>>> import numpy as np
>>> np.set_printoptions(precision=2, suppress=True, linewidth=160, sign=" ")
>>> def tidy(a):
...     return np.round(a, 2) + 0
... 
>>> X = np.load("run18.npy")
>>> X
array([[ 1.04, -1.25,  2.27,  0.85],
       [-1.25,  1.67, -1.3 ,  2.77],
       [ 2.27, -1.3 , -1.89,  0.59],
       [ 0.85,  2.77,  0.59, -1.82]])
>>> w, V = np.linalg.eig(X)
>>> tidy(np.prod(w))
np.float64(96.14)
>>> tidy(np.sort(np.linalg.eigvals(X @ X)))
array([  4.  ,   9.  ,  16.03,  16.03])
>>> tidy(np.sort(np.linalg.eigvals(np.linalg.inv(X))))
array([-0.33, -0.25,  0.25,  0.5 ])
>>> tidy(np.linalg.eigvalsh(X).min())
np.float64(-4.0)
>>> try:
...     np.linalg.cholesky(X)
... except np.linalg.LinAlgError as e:
...     print("failed:", e)
... 
failed: Matrix is not positive definite
>>> np.all(np.linalg.eigvalsh(X) > 0)
np.False_
>>> w, V = np.linalg.eigh(X)
>>> tidy(np.linalg.eigvalsh(X @ X))
array([  4.  ,   9.  ,  16.03,  16.03])
>>> tidy(np.linalg.svd(X, compute_uv=False))
array([ 4.,  4.,  3.,  2.])
>>> tidy(w.sum()), np.trace(X)
(np.float64(-1.0), np.float64(-1.0))
>>> tidy(np.linalg.eigvalsh(X + 2 * np.eye(4)))
array([-2., -1.,  4.,  6.])
>>> np.unique(w.round(6) + 0, return_counts=True)[1]
array([ 1,  1,  1,  1])
>>> tidy(V.T @ V)
array([[ 1.,  0.,  0.,  0.],
       [ 0.,  1.,  0.,  0.],
       [ 0.,  0.,  1.,  0.],
       [ 0.,  0.,  0.,  1.]])
>>> tidy(np.linalg.eigvals(X))
array([ 4.,  2., -3., -4.])
>>> w, V = np.linalg.eigh(X)
>>> vec = np.array([-2, -2, 0, 1])
>>> tidy(V * np.maximum(w, 0) @ V.T)
array([[ 1.92, -0.95,  1.12,  0.18],
       [-0.95,  2.65, -0.74,  1.19],
       [ 1.12, -0.74,  0.67,  0.  ],
       [ 0.18,  1.19,  0.  ,  0.77]])
>>> tidy(vec @ X @ vec / (vec @ vec)), tidy(w[0]), tidy(w[-1])
(np.float64(-1.72), np.float64(-4.0), np.float64(4.0))
>>> (np.sign(V[:, -1].round(6)) == np.sign(V[0, -1].round(6))).astype(int)
array([ 1,  0,  1,  0])
>>> vec @ X @ vec
np.float64(-15.46)
>>> O, _ = np.linalg.qr(np.array([[-0.2, -1.2, -0.2, -0.5],
...     [-0.2, 0.6, -0.5, -0.8],
...     [-0.3, 0.5, -0.9, -0.4],
...     [-0.7, -1.1, 1.9, 2.0]]))
>>> data = O[:, :3]
>>> tidy(data)
array([[-0.25,  0.63, -0.71],
       [-0.25, -0.53, -0.16],
       [-0.37, -0.54, -0.5 ],
       [-0.86,  0.2 ,  0.46]])
>>> # keeps lengths
>>> rng = np.random.default_rng(28206)
>>> labels = rng.permutation(3)
>>> Y = data[:, labels] * rng.choice([-1, 1], 3)
>>> tidy(Y)
array([[ 0.63,  0.25, -0.71],
       [-0.53,  0.25, -0.16],
       [-0.54,  0.37, -0.5 ],
       [ 0.2 ,  0.86,  0.46]])
>>> left, _, Vh = np.linalg.svd(data.T @ Y)
>>> tidy(np.linalg.lstsq(data, Y)[0])
array([[ 0., -1.,  0.],
       [ 1.,  0.,  0.],
       [ 0.,  0.,  1.]])
>>> labels
array([ 1,  0,  2])
>>> tidy(left @ Vh)
array([[ 0., -1.,  0.],
       [ 1.,  0.,  0.],
       [ 0.,  0.,  1.]])
